In [1]: import numpy as np

In [2]: np.set_printoptions(suppress=True, linewidth=120)

In [3]: M = np.array([[1, 1, 0, -2], [1, 1, 1, 0], [0, 1, 1, 1], [-2, 0, 1, 1]])

In [4]: vals, evecs = np.linalg.eigh(M)

In [5]: x0 = np.array([3, 2, 4, 2])

In [6]: (np.sign(evecs[:, -1].round(6)) == np.sign(evecs[0, -1].round(6))).astype(int)
Out[6]: array([1, 1, 0, 0])

In [7]: round(x0 @ M @ x0 / (x0 @ x0), 3), round(float(vals[0]), 3), round(vals[-1], 3)
Out[7]: (np.float64(1.606), -1.303, np.float64(3.303))

In [8]: x0 @ M @ x0
Out[8]: np.int64(53)

In [9]: np.round(np.linalg.eigvalsh(M[1:, 1:]), 3)
Out[9]: array([-0.414,  1.   ,  2.414])

In [10]: np.round(evecs * np.abs(vals) @ evecs.T, 3)
Out[10]: 
array([[ 2.219,  0.555, -0.277, -0.832],
       [ 0.555,  1.387,  0.832, -0.277],
       [-0.277,  0.832,  1.387,  0.555],
       [-0.832, -0.277,  0.555,  2.219]])

In [11]: x0 = np.array([-3, 2, 2, 1])

In [12]: M * x0
Out[12]: 
array([[-3,  2,  0, -2],
       [-3,  2,  2,  0],
       [ 0,  2,  2,  1],
       [ 6,  0,  2,  1]])

In [13]: np.sign((M @ x0).round(6))
Out[13]: array([-1,  1,  1,  1])

In [14]: (M @ x0).argmax()
Out[14]: np.int64(3)

In [15]: M @ np.eye(4)[3]
Out[15]: array([-2.,  0.,  1.,  1.])

In [16]: np.einsum("ij,j->i", M, x0)
Out[16]: array([-3,  1,  5,  9])

In [17]: M @ x0
Out[17]: array([-3,  1,  5,  9])
